$ ipython --no-banner

In [1]: import numpy as np

In [2]: from numpy import linalg as LA

In [3]: np.set_printoptions(precision=2, suppress=True, linewidth=140)

In [4]: feats = np.load("run7.npy")

In [5]: print(feats)
[[ 0.  5. -5.]
 [ 5.  0.  0.]
 [-5.  0.  0.]]

In [6]: print(LA.lstsq(feats[:-1].T, feats[-1])[2])
2

In [7]: print(np.allclose(feats[:-1].T @ LA.lstsq(feats[:-1].T, feats[-1])[0], feats[-1]))
True

In [8]: print(np.unique(feats.round(6), axis=0).shape)
(3, 3)

In [9]: print(np.abs(np.diag(LA.qr(feats)[1])) > 1e-9)
[ True  True False]

In [10]: print([round(float(x), 2) for x in LA.svd(feats, compute_uv=False)[:3]])
[7.07, 7.07, 0.0]

In [11]: print(LA.cond(feats) > 100)
True

In [12]: W0 = np.load("case10.npy")

In [13]: print(W0)
[[-3  0  0  0]
 [ 0  0  2  0]
 [ 0 -4  0  0]
 [ 0  0  0  0]]

In [14]: print(LA.svd(W0, compute_uv=False))
[4. 3. 2. 0.]

In [15]: print(W0 @ W0.T)
[[ 9  0  0  0]
 [ 0  4  0  0]
 [ 0  0 16  0]
 [ 0  0  0  0]]

In [16]: print(LA.norm(W0, axis=0))
[3. 4. 2. 0.]

In [17]: rng = np.random.default_rng(65)

In [18]: out = W0 + rng.integers(-2, 3, (4, 3)) @ rng.integers(-2, 3, (3, 4))

In [19]: print(out)
[[-1  6 -2  8]
 [ 1  3  1  4]
 [-9 -6  4 -6]
 [-4 -2  2 -4]]

In [20]: print(LA.matrix_rank(out - W0, tol=1e-8))
2

In [21]: print(np.abs(out - W0).sum(axis=1))
[18  9 21 12]

In [22]: F = np.tanh(np.array([[0.1],
    ...:     [1.1],
    ...:     [2.1],
    ...:     [0.8],
    ...:     [-1.3],
    ...:     [1.2],
    ...:     [-0.8],
    ...:     [0.2],
    ...:     [1.7],
    ...:     [-1.2],
    ...:     [-0.5],
    ...:     [-0.1],
    ...:     [-0.9],
    ...:     [-0.8],
    ...:     [2.3],
    ...:     [-0.4],
    ...:     [0.2],
    ...:     [-0.6],
    ...:     [-0.6],
    ...:     [0.2],
    ...:     [-0.1],
    ...:     [0.4],
    ...:     [0.4],
    ...:     [-1.6],
    ...:     [-1.6],
    ...:     [-0.4],
    ...:     [0.2]]) @ np.array([[0.8, 0.6, -0.3]]))

In [23]: print(F)
[[ 0.08  0.06 -0.03]
 [ 0.71  0.58 -0.32]
 [ 0.93  0.85 -0.56]
 [ 0.56  0.45 -0.24]
 [-0.78 -0.65  0.37]
 [ 0.74  0.62 -0.35]
 [-0.56 -0.45  0.24]
 [ 0.16  0.12 -0.06]
 [ 0.88  0.77 -0.47]
 [-0.74 -0.62  0.35]
 [-0.38 -0.29  0.15]
 [-0.08 -0.06  0.03]
 [-0.62 -0.49  0.26]
 [-0.56 -0.45  0.24]
 [ 0.95  0.88 -0.6 ]
 [-0.31 -0.24  0.12]
 [ 0.16  0.12 -0.06]
 [-0.45 -0.35  0.18]
 [-0.45 -0.35  0.18]
 [ 0.16  0.12 -0.06]
 [-0.08 -0.06  0.03]
 [ 0.31  0.24 -0.12]
 [ 0.31  0.24 -0.12]
 [-0.86 -0.74  0.45]
 [-0.86 -0.74  0.45]
 [-0.31 -0.24  0.12]
 [ 0.16  0.12 -0.06]]

In [24]: U, s, VT = LA.svd(W0)

In [25]: print(s)
[4. 3. 2. 0.]

In [26]: out = U[:, :3] @ np.diag(s[:3]) @ VT[:3]

In [27]: print(round(LA.norm(W0 - out, 2), 2), s[3])
0.0 0.0

In [28]: print(LA.matrix_rank(W0, rtol=0.05))
3

In [29]: print(LA.matrix_rank(out))
3

In [30]: print(out)
[[-3.  0.  0.  0.]
 [ 0.  0.  2.  0.]
 [ 0. -4.  0.  0.]
 [ 0.  0.  0.  0.]]
